$ python3 -q
>>> import numpy as np
>>> import numpy.linalg as la
>>> np.set_printoptions(suppress=True, linewidth=160)
>>> A = np.loadtxt("x.csv", delimiter=",")
>>> A
array([[ 1.2, -0.7, -2. , -1.4],
       [ 1.1, -0.6, -0.1, -1.1],
       [-0.9,  0.4,  1.4, -0.4],
       [-4.4,  2.2, -0.7, -0.2],
       [ 0.4, -0.1,  0.3, -0.8],
       [ 0.5, -0.3,  0.9, -0.1],
       [-2.7,  1.3, -0.4,  1.7],
       [-1.5,  0.7, -0.2, -0.8],
       [-1.8,  0.9,  0.6,  1.8],
       [-0.6,  0.3, -0.8,  0.5],
       [-1.4,  0.7, -0.9, -0.3],
       [ 1. , -0.6, -0.5,  0.3],
       [-2.1,  1.1,  0.3, -0.9],
       [ 3.2, -1.7, -0.5, -0.6],
       [ 0.4, -0.2,  0.2,  1.2],
       [-2.3,  1.2, -1.1,  0. ],
       [-3.3,  1.6,  0.9, -0.2],
       [-0.8,  0.4,  0.9,  0.6],
       [-0.5,  0.2,  2.4,  1.3],
       [ 3.9, -2. , -0.6,  0.1],
       [-0.6,  0.4, -1.7,  0.3],
       [-0.1,  0. , -0.8,  0.9],
       [-3.5,  1.8,  0. , -0.5],
       [ 1.5, -0.8,  0.9, -2.4],
       [ 2.6, -1.4,  0. , -0.6],
       [ 0.1,  0. ,  0.4, -0.9],
       [ 1.4, -0.7,  0.8,  0.9],
       [-0.2,  0.1, -0.5,  0.6],
       [-4.5,  2.2, -0.9,  0.1],
       [-3.5,  1.7,  0.2,  0.5],
       [-1.1,  0.6,  0.5, -0.7],
       [ 0. ,  0. , -0.8,  1.5],
       [ 0.7, -0.3, -0.5,  1.1]])
>>> proj = A @ la.solve(A.T @ A, A.T)
>>> np.round(proj @ A[:, 0], 1) + 0
array([ 1.2,  1.1, -0.9, -4.4,  0.4,  0.5, -2.7, -1.5, -1.8, -0.6, -1.4,  1. , -2.1,  3.2,  0.4, -2.3, -3.3, -0.8, -0.5,  3.9, -0.6, -0.1, -3.5,  1.5,  2.6,
        0.1,  1.4, -0.2, -4.5, -3.5, -1.1,  0. ,  0.7])
>>> np.allclose(proj @ proj, proj)
True
>>> x0 = np.array([1, 0, 0, 0])
>>> y = A @ x0
>>> np.round(la.lstsq(A, y)[0], 1) + 0
array([1., 0., 0., 0.])
>>> np.round(la.solve(A.T @ A, A.T @ y), 1) + 0
array([1., 0., 0., 0.])
>>> y
array([ 1.2,  1.1, -0.9, -4.4,  0.4,  0.5, -2.7, -1.5, -1.8, -0.6, -1.4,  1. , -2.1,  3.2,  0.4, -2.3, -3.3, -0.8, -0.5,  3.9, -0.6, -0.1, -3.5,  1.5,  2.6,
        0.1,  1.4, -0.2, -4.5, -3.5, -1.1,  0. ,  0.7])
>>> np.round(la.pinv(A) @ A, 1) + 0
array([[1., 0., 0., 0.],
       [0., 1., 0., 0.],
       [0., 0., 1., 0.],
       [0., 0., 0., 1.]])
>>> try:
...     la.solve(A, y)
... except la.LinAlgError as e:
...     print(e)
... 
Last 2 dimensions of the array must be square
>>> rng = np.random.default_rng(8)
>>> y = y + 0.3 * rng.normal(size=33)
>>> y.round(1) + 0
array([ 0.7,  0.7, -1.3, -4.5, -0.3,  0.4, -3. , -1.2, -1.5, -0.2, -1.2,  1. , -1.8,  3.7,  0.2, -2.1, -3.3, -0.4, -0.8,  3.8, -0.5,  0. , -4. ,  1.6,  2.6,
        0. ,  1.4, -0.1, -5. , -3. , -1.4, -0.7,  0.7])
>>> coef, *_ = la.lstsq(A, y)
>>> print(coef.round(1) + 0)
[1. 0. 0. 0.]
>>> print(coef.round())
[ 1. -0.  0.  0.]
>>> Xc = A - A.mean(axis=1)
Traceback (most recent call last):
  File "<python-input-21>", line 1, in <module>
    Xc = A - A.mean(axis=1)
         ~~^~~~~~~~~~~~~~~~
ValueError: operands could not be broadcast together with shapes (33,4) (33,) 
>>> Xc = A - A.mean(axis=0)
>>> Uu, sv, Vt = la.svd(Xc, full_matrices=False)
>>> np.round(sv ** 2 / (sv ** 2).sum(), 1) + 0
array([0.8, 0.1, 0.1, 0. ])
>>> print(np.abs(Vt[0]).argmax())
0
>>> np.searchsorted(np.cumsum(sv ** 2) / (sv ** 2).sum(), 0.9) + 1
np.int64(3)
>>> np.round(np.abs(Vt[-1]), 1) + 0
array([0.5, 0.9, 0. , 0. ])
>>> np.abs(Uu[:, 0]).argmax()
np.int64(19)
>>> def softmax(z):
...     e = np.exp(z - z.max(axis=-1, keepdims=True))
...     return e / e.sum(axis=-1, keepdims=True)
... 
>>> np.round(softmax(A).sum(axis=1), 1)
array([1., 1., 1., 1., 1., 1., 1., 1., 1., 1., 1., 1., 1., 1., 1., 1., 1., 1., 1., 1., 1., 1., 1., 1., 1., 1., 1., 1., 1., 1., 1., 1., 1.])
>>> print(np.round(softmax(A[30]), 1))
[0.1 0.4 0.4 0.1]
>>> np.round(softmax(10 * A[30]), 1) + 0
array([0. , 0.7, 0.3, 0. ])
>>> S = A @ A.T / np.sqrt(4)
>>> softmax(S).round(6).argmax(axis=1)
array([ 0, 19, 16, 28, 23, 23, 28,  3, 28, 28, 28, 19,  3, 19, 19, 28, 28, 16, 18, 19, 28,  6, 28, 23, 19, 23, 19,  6, 28, 28,  3, 31, 19])
>>> print(np.round(softmax(S)[30] @ A, 1))
[-2.9  1.4 -0.1 -0.1]
>>> F = np.loadtxt("w.csv", delimiter=",")
>>> F
array([[ 1., -1., -1.,  1.,  1., -1., -1.,  1.],
       [ 1., -1.,  1., -1., -1.,  1., -1.,  1.],
       [ 1.,  1.,  1.,  1., -1., -1., -1., -1.]])
>>> out = F / la.norm(F, axis=1, keepdims=True)
>>> C2 = out @ out.T
>>> (C2 - 2 * np.eye(3)).round(6).argmax(axis=1)
array([1, 0, 0])
>>> np.argwhere(np.triu(np.abs(C2) > 0.95, 1))
array([], shape=(0, 2), dtype=int64)
>>> np.degrees(np.arccos(np.clip(C2[1, 2], -1, 1)))
np.float64(90.0)
>>> (np.abs(C2) > 0.9).astype(int)
array([[1, 0, 0],
       [0, 1, 0],
       [0, 0, 1]])
>>> np.round(la.norm(out, axis=1), 1)
array([1., 1., 1.])
>>> X = np.load("m.npy")
>>> X
array([[ 1,  0,  0, -3],
       [ 0,  1,  0,  0],
       [ 0,  0,  1,  0],
       [-3,  0,  0,  1]])
>>> vals, vecs = la.eigh(X)
>>> x0 = np.array([2, 0, -2, -3])
>>> print(np.abs(X).sum(axis=1).max(), np.abs(vals).max())
4 4.0
>>> np.round(vecs * np.maximum(vals, 0) @ vecs.T, 1)
array([[ 2.,  0.,  0., -2.],
       [ 0.,  1.,  0.,  0.],
       [ 0.,  0.,  1.,  0.],
       [-2.,  0.,  0.,  2.]])
>>> np.round(vecs * np.abs(vals) @ vecs.T, 1)
array([[ 3.,  0.,  0., -1.],
       [ 0.,  1.,  0.,  0.],
       [ 0.,  0.,  1.,  0.],
       [-1.,  0.,  0.,  3.]])
>>> np.allclose(X @ X.T, X.T @ X)
True
>>> print((X + X.T) / 2)
[[ 1.  0.  0. -3.]
 [ 0.  1.  0.  0.]
 [ 0.  0.  1.  0.]
 [-3.  0.  0.  1.]]
>>> (X != 0).astype(int)
array([[1, 0, 0, 1],
       [0, 1, 0, 0],
       [0, 0, 1, 0],
       [1, 0, 0, 1]])
>>> (la.matrix_power((X != 0) + (X.T != 0) + np.eye(4), 4) > 0).astype(int)
array([[1, 0, 0, 1],
       [0, 1, 0, 0],
       [0, 0, 1, 0],
       [1, 0, 0, 1]])
>>> out = np.array([[0.5, -2.4],
...     [0.5, 1.5],
...     [-0.1, 0.9],
...     [0.1, -0.7],
...     [-0.1, -2.1],
...     [0.8, -1.7],
...     [-0.8, -1.5]])
>>> basis = np.array([[0.4, 1.4, 1.0, -0.1], [-1.1, 0.7, -0.5, 0.2]])
>>> feats = out @ basis
>>> print(feats.round(1))
[[ 2.8 -1.   1.7 -0.5]
 [-1.5  1.8 -0.2  0.2]
 [-1.   0.5 -0.6  0.2]
 [ 0.8 -0.4  0.4 -0.2]
 [ 2.3 -1.6  1.  -0.4]
 [ 2.2 -0.1  1.6 -0.4]
 [ 1.3 -2.2 -0.1 -0.2]]
>>> rk = la.matrix_rank(feats)
>>> print(rk)
2
>>> N = la.svd(feats)[2][rk:].T
>>> print(np.round(feats @ N, 1) + 0)
[[0. 0.]
 [0. 0.]
 [0. 0.]
 [0. 0.]
 [0. 0.]
 [0. 0.]
 [0. 0.]]
>>> np.allclose(feats @ N, 0)
True
>>> C2 = feats.T @ feats
>>> (feats @ feats.T).shape
(7, 7)
>>> np.round(np.diag(C2), 1)
array([23.6, 11.7,  7.1,  0.8])
>>> F.ravel(order="F")
array([ 1.,  1.,  1., -1., -1.,  1., -1.,  1.,  1.,  1., -1.,  1.,  1., -1., -1., -1.,  1., -1., -1., -1., -1.,  1.,  1., -1.])
>>> blk = F.reshape(3, 2, -1)
>>> blk[:, 0]
array([[ 1., -1., -1.,  1.],
       [ 1., -1.,  1., -1.],
       [ 1.,  1.,  1.,  1.]])
>>> blk.sum(axis=1)
array([[ 2., -2., -2.,  2.],
       [ 0.,  0.,  0.,  0.],
       [ 0.,  0.,  0.,  0.]])
>>> blk.transpose(1, 0, 2)
array([[[ 1., -1., -1.,  1.],
        [ 1., -1.,  1., -1.],
        [ 1.,  1.,  1.,  1.]],

       [[ 1., -1., -1.,  1.],
        [-1.,  1., -1.,  1.],
        [-1., -1., -1., -1.]]])
>>> [round(float(x), 1) for x in la.svd(feats, compute_uv=False)[:3]]
[6.1, 2.4, 0.0]
>>> np.argsort(-la.norm(feats, axis=0).round(6), kind="stable")[:3]
array([0, 1, 2])
>>> la.matrix_rank(feats, rtol=0.1)
np.int64(2)
>>> round(float(la.norm(feats, 1)), 1), np.round(la.norm(feats, np.inf), 1)
(11.9, np.float64(6.1))
>>> round(float(feats[3] @ feats[6]), 1)
1.8
>>> print(round(la.norm(feats) ** 2 / la.norm(feats, 2) ** 2, 1))
1.1
>>> round(la.norm(feats[3], 1), 1), np.round(la.norm(feats[3], np.inf), 1)
(np.float64(1.8), np.float64(0.8))
>>> np.round(la.norm(feats, axis=1), 1)
array([3.5, 2.3, 1.3, 1. , 3. , 2.8, 2.6])
>>> np.round(la.norm(feats[3] - feats[6]), 1)
np.float64(2.0)
>>> mat = np.load("mat.npy")
>>> print(mat)
[[-2  0 -3 -1]
 [-1 -1  2  0]
 [-1  1 -1 -2]
 [-2  1  2  0]
 [ 0 -1 -1 -2]
 [ 0  0  0  0]
 [ 0  0  0  0]
 [-2  1 -2  1]
 [-2  1  2  0]
 [ 0  0  0  0]
 [ 0  0  0  0]
 [ 0 -1 -1 -2]
 [-1 -1  2  0]
 [-3  0  0  1]
 [-3  3 -2  1]
 [ 0  0  0  0]
 [-1 -1  2  0]
 [-1 -1  2  0]]
>>> Xc = mat - mat.mean(axis=0)
>>> Uu, sv, Vt = la.svd(Xc, full_matrices=False)
>>> (np.sign(Uu[:, 0]) == np.sign(Uu[0, 0])).astype(int)
array([1, 0, 1, 0, 1, 0, 0, 1, 0, 0, 0, 1, 0, 1, 1, 0, 0, 0])
>>> la.matrix_rank(Xc)
np.int64(4)
>>> round(float((sv ** 2).sum() ** 2 / (sv ** 4).sum()), 1)
2.6
>>> np.abs(Uu[:, 0]).argmax()
np.int64(14)
>>> np.round(sv ** 2 / (sv ** 2).sum(), 1)
array([0.5, 0.3, 0.1, 0.1])
>>> np.round(np.abs(Vt[-1]), 1)
array([0.4, 0.8, 0.3, 0.4])
>>> blk = np.stack([feats, -3 * feats, feats[::-1]])
>>> np.round(blk.sum(axis=0), 1)
array([[-4.4, -0.2, -3.4,  0.8],
       [ 5.1, -3.6,  2.2, -0.9],
       [ 4.3, -2.6,  2.1, -0.8],
       [-0.8,  0.3, -0.4,  0.1],
       [-5.6,  3.7, -2.4,  1. ],
       [-5.8,  1.9, -3.5,  1.1],
       [ 0.2,  3.4,  1.8, -0.1]])
>>> blk.shape
(3, 7, 4)
>>> la.matrix_rank(blk)
array([2, 2, 2])
>>> print(la.matrix_rank(blk.reshape(3, -1)))
2
>>> x0 = np.array([5, -9, 9, 2])
>>> y = mat @ x0
>>> print(np.round(la.solve(mat.T @ mat, mat.T @ y), 1))
[ 5. -9.  9.  2.]
>>> y
array([-39,  22, -27,  -1,  -4,   0,   0, -35,  -1,   0,   0,  -4,  22, -13, -58,   0,  22,  22])
>>> print(np.round(la.pinv(mat) @ mat, 1) + 0)
[[1. 0. 0. 0.]
 [0. 1. 0. 0.]
 [0. 0. 1. 0.]
 [0. 0. 0. 1.]]
>>> y = y + 0.1 * rng.normal(size=18)
>>> y.round(1)
array([-38.9,  21.9, -26.8,  -0.8,  -4.1,  -0.2,  -0.1, -34.9,  -1.1,  -0.2,  -0.1,  -4. ,  22. , -12.9, -57.9,  -0.1,  22. ,  21.9])
>>> coef, *_ = la.lstsq(mat, y)
>>> np.round(la.norm(y - mat @ coef), 1)
np.float64(0.4)
>>> [round(float(la.norm(la.solve(mat.T @ mat + lam * np.eye(4), mat.T @ y))), 2) for lam in (0, 1, 10, 100)]
[13.78, 13.39, 11.11, 4.45]
>>> coef.round()
array([ 5., -9.,  9.,  2.])
>>> print(coef.round(1))
[ 5. -9.  9.  2.]
